In [1]: import numpy as np

In [2]: import numpy.linalg as la

In [3]: np.set_printoptions(precision=1, suppress=True, linewidth=100, sign=" ")

In [4]: def rnd(a):
   ...:     return np.round(a, 1) + 0
   ...: 

In [5]: mat = np.load("test11.npy")

In [6]: mat
Out[6]: 
array([[ 0.7,  0. ,  0.3,  0. ],
       [ 0. ,  0.7,  0. ,  0.3],
       [ 0. ,  0.5,  0.5,  0. ],
       [ 0. ,  0.5,  0. ,  0.5]])

In [7]: f = np.array([2, 4, 0, -5])

In [8]: other = mat + np.outer(f, np.eye(4)[2])

In [9]: la.matrix_rank(la.inv(other) - la.inv(mat), tol=1e-8)
Out[9]: np.int64(1)

In [10]: la.matrix_rank(other - mat)
Out[10]: np.int64(1)

In [11]: other
Out[11]: 
array([[ 0.7,  0. ,  2.3,  0. ],
       [ 0. ,  0.7,  4. ,  0.3],
       [ 0. ,  0.5,  0.5,  0. ],
       [ 0. ,  0.5, -5. ,  0.5]])

In [12]: vec = np.array([6, 4, -6, 6])

In [13]: h1 = np.maximum(mat @ vec, 0)

In [14]: rnd(mat.T @ h1)
Out[14]: array([ 1.7,  5.7,  0.7,  3.9])

In [15]: np.flatnonzero(h1 > 1e-9)
Out[15]: array([ 0,  1,  3])

In [16]: rnd(h1)
Out[16]: array([ 2.4,  4.6,  0. ,  5. ])

In [17]: X = np.array([[1, 2, -2, -3], [-2, -3, -1, 2], [-2, -3, 1, -3], [-1, 0, 3, 2]])

In [18]: X[-1] = X[0] + 4 * X[1]

In [19]: X
Out[19]: 
array([[  1,   2,  -2,  -3],
       [ -2,  -3,  -1,   2],
       [ -2,  -3,   1,  -3],
       [ -7, -10,  -6,   5]])

In [20]: # row 3 is much longer than the rest

In [21]: rnd(la.eigvals(X).sum().real)
Out[21]: np.float64(4.0)

In [22]: rnd(la.det(X.T))
Out[22]: np.float64(0.0)

In [23]: rnd(la.det(X[::-1]))
Out[23]: np.float64(0.0)

In [24]: np.kron(np.eye(2, dtype=int), X)
Out[24]: 
array([[  1,   2,  -2,  -3,   0,   0,   0,   0],
       [ -2,  -3,  -1,   2,   0,   0,   0,   0],
       [ -2,  -3,   1,  -3,   0,   0,   0,   0],
       [ -7, -10,  -6,   5,   0,   0,   0,   0],
       [  0,   0,   0,   0,   1,   2,  -2,  -3],
       [  0,   0,   0,   0,  -2,  -3,  -1,   2],
       [  0,   0,   0,   0,  -2,  -3,   1,  -3],
       [  0,   0,   0,   0,  -7, -10,  -6,   5]])

In [25]: rnd(la.det(2 * X)), rnd(la.det(X))
Out[25]: (np.float64(0.0), np.float64(0.0))

In [26]: blk = np.stack([X, -3 * X, X[::-1]])

In [27]: (blk @ X.T).shape
Out[27]: (3, 4, 4)

In [28]: np.einsum("bij,cij->bc", blk, blk)
Out[28]: 
array([[ 269, -807,  -48],
       [-807, 2421,  144],
       [ -48,  144,  269]])

In [29]: blk.sum(axis=0)
Out[29]: 
array([[ -9, -14,  -2,  11],
       [  2,   3,   3,  -7],
       [  2,   3,  -3,   8],
       [ 15,  22,  10, -13]])

In [30]: la.matrix_rank(blk)
Out[30]: array([ 3,  3,  3])

In [31]: rnd(la.det(blk))
Out[31]: array([ 0.,  0.,  0.])

In [32]: A = np.load("data.npy")

In [33]: A
Out[33]: 
array([[ 3, -3],
       [-3,  3]])

In [34]: # looks like rank 1

In [35]: other = np.array([[-8, 6], [-7, -7]])

In [36]: cent = np.kron(other, A)

In [37]: cent
Out[37]: 
array([[-24,  24,  18, -18],
       [ 24, -24, -18,  18],
       [-21,  21, -21,  21],
       [ 21, -21,  21, -21]])

In [38]: rnd(la.norm(cent, 2)), rnd(la.norm(other, 2) * la.norm(A, 2))
Out[38]: (np.float64(63.8), np.float64(63.8))

In [39]: Uu, s, Vt = la.svd(cent)

In [40]: V = Vt[:(s > 1e-8).sum()]

In [41]: rng = np.random.default_rng(77)

In [42]: vec = cent[1] + 4 * cent[3] + rng.integers(2) * np.eye(4)[0]

In [43]: vec
Out[43]: array([ 108., -108.,   66.,  -66.])

In [44]: rnd(np.diag(V.T @ V))
Out[44]: array([ 0.5,  0.5,  0.5,  0.5])

In [45]: W0 = np.loadtxt("dump.csv", delimiter=",")

In [46]: rnd(W0)
Out[46]: 
array([[-0.2,  0.1,  0.6, -0.8],
       [ 0.2, -0.4, -0.7, -0.6],
       [-0.9,  0.2, -0.4,  0. ],
       [-0.3, -0.9,  0.3,  0.2]])

In [47]: # orthonormal columns

In [48]: rnd(la.matrix_power(W0, 2))
Out[48]: 
array([[-0.2,  0.8, -0.6, -0.1],
       [ 0.7,  0.6,  0.4,  0. ],
       [ 0.5, -0.2, -0.6,  0.6],
       [-0.4,  0.2,  0.3,  0.8]])

In [49]: rnd((W0 + W0.T) / 2)
Out[49]: 
array([[-0.2,  0.1, -0.2, -0.6],
       [ 0.1, -0.4, -0.2, -0.7],
       [-0.2, -0.2, -0.4,  0.1],
       [-0.6, -0.7,  0.1,  0.2]])

In [50]: rnd((W0 - W0.T) / 2)
Out[50]: 
array([[ 0. ,  0. ,  0.7, -0.2],
       [ 0. ,  0. , -0.4,  0.1],
       [-0.7,  0.4,  0. , -0.2],
       [ 0.2, -0.1,  0.2,  0. ]])

In [51]: rnd(la.norm(W0) ** 2 / la.norm(W0, 2) ** 2)
Out[51]: np.float64(4.0)

In [52]: rnd(la.norm(W0, 2))
Out[52]: np.float64(1.0)

In [53]: rnd(la.norm(W0, axis=1))
Out[53]: array([ 1.,  1.,  1.,  1.])

In [54]: rnd(la.norm(W0[3] - W0[0]))
Out[54]: np.float64(1.4)

In [55]: vec = np.array([3, 5, 7, 7])

In [56]: rhs = W0 @ vec

In [57]: rnd(rhs)
Out[57]: array([ -1.5, -10.4,  -4.3,  -1.7])

In [58]: rnd(la.solve(W0.T, W0[0]))
Out[58]: array([ 1.,  0.,  0.,  0.])

In [59]: rnd(la.solve(W0, W0[:, 1]))
Out[59]: array([ 0.,  1.,  0.,  0.])

In [60]: np.count_nonzero(W0)
Out[60]: np.int64(16)

In [61]: rnd(la.svd(W0, compute_uv=False))
Out[61]: array([ 1.,  1.,  1.,  1.])

In [62]: rnd(la.norm(W0))
Out[62]: np.float64(2.0)

In [63]: rnd(W0.sum(axis=0))
Out[63]: array([-1.2, -1. , -0.1, -1.2])

In [64]: K = np.array([[-0.7, -0.7, -0.1],
    ...:     [0.5, -1.7, 2.1],
    ...:     [-0.9, 0.2, 0.9],
    ...:     [1.0, -0.8, 1.2],
    ...:     [0.1, 1.7, -1.3],
    ...:     [-0.5, 0.1, -0.6],
    ...:     [0.6, -0.6, -1.1],
    ...:     [-0.5, -1.8, -0.5],
    ...:     [0.3, -1.9, -0.9],
    ...:     [0.8, 1.1, -1.1],
    ...:     [0.5, 0.0, 0.1],
    ...:     [-0.2, -1.1, 0.1],
    ...:     [1.1, 0.9, -1.4],
    ...:     [2.1, -0.4, -1.1],
    ...:     [-0.2, 0.1, 0.8]])

In [65]: K[:, 0] = -1 * K[:, 1] + 0.1 * rng.normal(size=15)

In [66]: rnd(K)
Out[66]: 
array([[ 0.6, -0.7, -0.1],
       [ 2. , -1.7,  2.1],
       [-0.4,  0.2,  0.9],
       [ 0.9, -0.8,  1.2],
       [-1.7,  1.7, -1.3],
       [-0.1,  0.1, -0.6],
       [ 0.7, -0.6, -1.1],
       [ 1.6, -1.8, -0.5],
       [ 1.8, -1.9, -0.9],
       [-1.1,  1.1, -1.1],
       [ 0.2,  0. ,  0.1],
       [ 1.1, -1.1,  0.1],
       [-0.8,  0.9, -1.4],
       [ 0.2, -0.4, -1.1],
       [-0.2,  0.1,  0.8]])

In [67]: def softmax(z):
    ...:     e = np.exp(z - z.max(axis=-1, keepdims=True))
    ...:     return e / e.sum(axis=-1, keepdims=True)
    ...: 

In [68]: rnd(softmax(K[5] + 5))
Out[68]: array([ 0.3,  0.4,  0.2])

In [69]: scores = K @ K.T / np.sqrt(3)

In [70]: rnd(softmax(scores)[5] @ K)
Out[70]: array([ 0. ,  0. , -0.6])

In [71]: w1 = np.array([[1, 3, 2, 3, 0, 1], [3, 1, 3, 1, 0, 2], [2, 1, 3, 2, 3, 1]])

In [72]: b = np.array([-1, 0, -1, 3, 1, -1])

In [73]: hid = np.maximum(K @ w1 + b, 0)

In [74]: la.matrix_rank(hid)
Out[74]: np.int64(5)

In [75]: rnd(hid)
Out[75]: 
array([[  0. ,   1.1,   0. ,   4. ,   0.7,   0. ],
       [  0.1,   6.3,   4.1,  11.4,   7.3,   0. ],
       [  1. ,   0. ,   1.6,   3.9,   3.7,   0. ],
       [  0. ,   3. ,   1.9,   7.2,   4.6,   0. ],
       [  0. ,   0. ,   0. ,   0. ,   0. ,   0. ],
       [  0. ,   0. ,   0. ,   1.5,   0. ,   0. ],
       [  0. ,   0.4,   0. ,   2.3,   0. ,   0. ],
       [  0. ,   2.6,   0. ,   5.1,   0. ,   0. ],
       [  0. ,   2.6,   0. ,   4.7,   0. ,   0. ],
       [  0. ,   0. ,   0. ,   0. ,   0. ,   0. ],
       [  0. ,   0.6,   0. ,   3.7,   1.3,   0. ],
       [  0. ,   2.3,   0. ,   5.4,   1.3,   0. ],
       [  0. ,   0. ,   0. ,   0. ,   0. ,   0. ],
       [  0. ,   0. ,   0. ,   1. ,   0. ,   0. ],
       [  0.7,   0.2,   1.3,   4. ,   3.4,   0. ]])

In [76]: (hid > 0).astype(int)
Out[76]: 
array([[ 0,  1,  0,  1,  1,  0],
       [ 1,  1,  1,  1,  1,  0],
       [ 1,  1,  1,  1,  1,  0],
       [ 0,  1,  1,  1,  1,  0],
       [ 0,  0,  0,  0,  0,  0],
       [ 0,  0,  0,  1,  0,  0],
       [ 0,  1,  0,  1,  0,  0],
       [ 0,  1,  0,  1,  0,  0],
       [ 0,  1,  0,  1,  0,  0],
       [ 0,  0,  0,  0,  0,  0],
       [ 0,  1,  0,  1,  1,  0],
       [ 0,  1,  0,  1,  1,  0],
       [ 0,  0,  0,  0,  0,  0],
       [ 0,  0,  0,  1,  0,  0],
       [ 1,  1,  1,  1,  1,  0]])

In [77]: cent = np.array([[4, 0, 1], [3, 8, 8], [2, 3, 7], [8, 4, 2], [8, 9, 3], [3, 7, 1]])

In [78]: w1 @ cent
Out[78]: 
array([[ 44,  49,  46],
       [ 35,  35,  36],
       [ 60,  59,  45]])

In [79]: r = la.matrix_rank(A)

In [80]: r
Out[80]: np.int64(1)

In [81]: null = la.svd(A)[2][r:].T

In [82]: la.matrix_rank(A.T @ A), la.matrix_rank(A @ A.T)
Out[82]: (np.int64(1), np.int64(1))

In [83]: rnd(null @ null.T)
Out[83]: 
array([[ 0.5,  0.5],
       [ 0.5,  0.5]])

In [84]: A @ null
Out[84]: 
array([[ 0.],
       [ 0.]])

In [85]: dist = la.norm(K[:, None] - K[None], axis=-1)

In [86]: dist[9].round(6).argsort(kind="stable")[:4]
Out[86]: array([  9,  12,   4,   5])

In [87]: rnd(dist[9])
Out[87]: array([ 2.7,  5.2,  2.3,  3.6,  0.9,  1.5,  2.5,  4. ,  4.2,  0. ,  2.1,  3.3,  0.5,  2. ,  2.3])

In [88]: rnd(dist[:5, :5])
Out[88]: 
array([[ 0. ,  2.8,  1.7,  1.3,  3.6],
       [ 2.8,  0. ,  3.2,  1.7,  6.1],
       [ 1.7,  3.2,  0. ,  1.6,  3. ],
       [ 1.3,  1.7,  1.6,  0. ,  4.4],
       [ 3.6,  6.1,  3. ,  4.4,  0. ]])

In [89]: la.matrix_rank(dist ** 2)
Out[89]: np.int64(5)

In [90]: rnd(la.norm(K - K.mean(axis=0), axis=1))
Out[90]: array([ 0.5,  3.1,  1.4,  1.6,  3.1,  0.7,  1. ,  2. ,  2.3,  2.2,  0.5,  1.1,  2.1,  0.9,  1.2])

In [91]: np.unravel_index(dist.round(6).argmax(), dist.shape)
Out[91]: (np.int64(1), np.int64(4))

In [92]: rnd(la.norm(K, axis=1))
Out[92]: array([ 1. ,  3.3,  1. ,  1.7,  2.7,  0.6,  1.4,  2.5,  2.8,  1.9,  0.2,  1.6,  1.9,  1.2,  0.8])

In [93]: Uu, s, Vt = la.svd(K)

In [94]: rnd(s)
Out[94]: array([ 6.2,  3.6,  0.3])

In [95]: other = Uu[:, :2] @ np.diag(s[:2]) @ Vt[:2]

In [96]: rnd(other)
Out[96]: 
array([[ 0.7, -0.7, -0.1],
       [ 1.9, -1.8,  2.1],
       [-0.3,  0.3,  0.9],
       [ 0.9, -0.8,  1.2],
       [-1.7,  1.7, -1.3],
       [-0.1,  0.1, -0.6],
       [ 0.6, -0.7, -1.1],
       [ 1.7, -1.7, -0.5],
       [ 1.8, -1.9, -0.9],
       [-1.1,  1.1, -1.1],
       [ 0.1, -0.1,  0.1],
       [ 1.1, -1.1,  0.1],
       [-0.9,  0.8, -1.4],
       [ 0.3, -0.3, -1.1],
       [-0.1,  0.2,  0.8]])

In [97]: rnd(la.norm(K - other) / la.norm(K))
Out[97]: np.float64(0.0)

In [98]: data = np.arange(16).reshape(4, 4) + -3

In [99]: data
Out[99]: 
array([[-3, -2, -1,  0],
       [ 1,  2,  3,  4],
       [ 5,  6,  7,  8],
       [ 9, 10, 11, 12]])

In [100]: # rows and columns are dependent

In [101]: Uu, s, Vt = la.svd(X)

In [102]: V = Vt[:(s > 1e-8).sum()]

In [103]: vec = X[3] + -1 * X[2] + rng.integers(2) * np.eye(4)[3]

In [104]: vec
Out[104]: array([-5., -7., -7.,  9.])

In [105]: la.matrix_rank(np.vstack([X, vec]))
Out[105]: np.int64(4)

In [106]: np.allclose(V.T @ V @ vec, vec)
Out[106]: False

In [107]: rnd(V.T @ V)
Out[107]: 
array([[ 0.3,  0.5,  0.1,  0. ],
       [ 0.5,  0.7,  0. ,  0. ],
       [ 0.1,  0. ,  1. ,  0. ],
       [ 0. ,  0. ,  0. ,  1. ]])

In [108]: rnd(la.norm(vec - V.T @ V @ vec))
Out[108]: np.float64(0.0)

In [109]: vec = np.array([-1, 2, 1, 2])

In [110]: rnd(W0.T @ (W0 @ vec))
Out[110]: array([-1.,  2.,  1.,  2.])

In [111]: rnd(la.inv(W0))
Out[111]: 
array([[-0.2,  0.2, -0.9, -0.3],
       [ 0.1, -0.4,  0.2, -0.9],
       [ 0.6, -0.7, -0.4,  0.3],
       [-0.8, -0.6,  0. ,  0.2]])

In [112]: rnd(np.abs(la.eigvals(W0)))
Out[112]: array([ 1.,  1.,  1.,  1.])

In [113]: th = np.radians(36)

In [114]: r_ = np.eye(4)

In [115]: r_[1, 1] = r_[0, 0] = np.cos(th)

In [116]: r_[1, 0], r_[0, 1] = -np.sin(th), np.sin(th)

In [117]: rnd(r_)
Out[117]: 
array([[ 0.8,  0.6,  0. ,  0. ],
       [-0.6,  0.8,  0. ,  0. ],
       [ 0. ,  0. ,  1. ,  0. ],
       [ 0. ,  0. ,  0. ,  1. ]])

In [118]: other = data @ r_.T

In [119]: rnd(la.det(r_)), rnd(np.trace(r_))
Out[119]: (np.float64(1.0), np.float64(3.6))

In [120]: np.allclose(data @ data.T, other @ other.T)
Out[120]: True

In [121]: np.kron(np.eye(2, dtype=int), data)
Out[121]: 
array([[-3, -2, -1,  0,  0,  0,  0,  0],
       [ 1,  2,  3,  4,  0,  0,  0,  0],
       [ 5,  6,  7,  8,  0,  0,  0,  0],
       [ 9, 10, 11, 12,  0,  0,  0,  0],
       [ 0,  0,  0,  0, -3, -2, -1,  0],
       [ 0,  0,  0,  0,  1,  2,  3,  4],
       [ 0,  0,  0,  0,  5,  6,  7,  8],
       [ 0,  0,  0,  0,  9, 10, 11, 12]])

In [122]: rnd(la.det(2 * data)), rnd(la.det(data))
Out[122]: (np.float64(0.0), np.float64(0.0))

In [123]: np.einsum("ii->", data)
Out[123]: np.int64(18)

In [124]: rnd(la.eigvals(data).sum().real)
Out[124]: np.float64(18.0)

In [125]: other = np.array([[2, 2]])

In [126]: E = np.block([[np.zeros((1, 1)), other], [other.T, np.zeros((2, 2))]])

In [127]: E
Out[127]: 
array([[ 0.,  2.,  2.],
       [ 2.,  0.,  0.],
       [ 2.,  0.,  0.]])

In [128]: w, V = la.eigh(E)

In [129]: vec = np.array([4, 4, 0])

In [130]: (np.sign(V[:, -1].round(6)) == np.sign(V[0, -1].round(6))).astype(int)
Out[130]: array([ 1,  1,  1])

In [131]: rnd(la.eigvalsh(E[1:, 1:]))
Out[131]: array([ 0.,  0.])

In [132]: vec @ E @ vec
Out[132]: np.float64(64.0)

In [133]: vec @ E @ vec / (vec @ vec), rnd(w[0]), rnd(w[-1])
Out[133]: (np.float64(2.0), np.float64(-2.8), np.float64(2.8))

In [134]: np.abs(E).sum(axis=1).max(), rnd(np.abs(w).max())
Out[134]: (np.float64(4.0), np.float64(2.8))
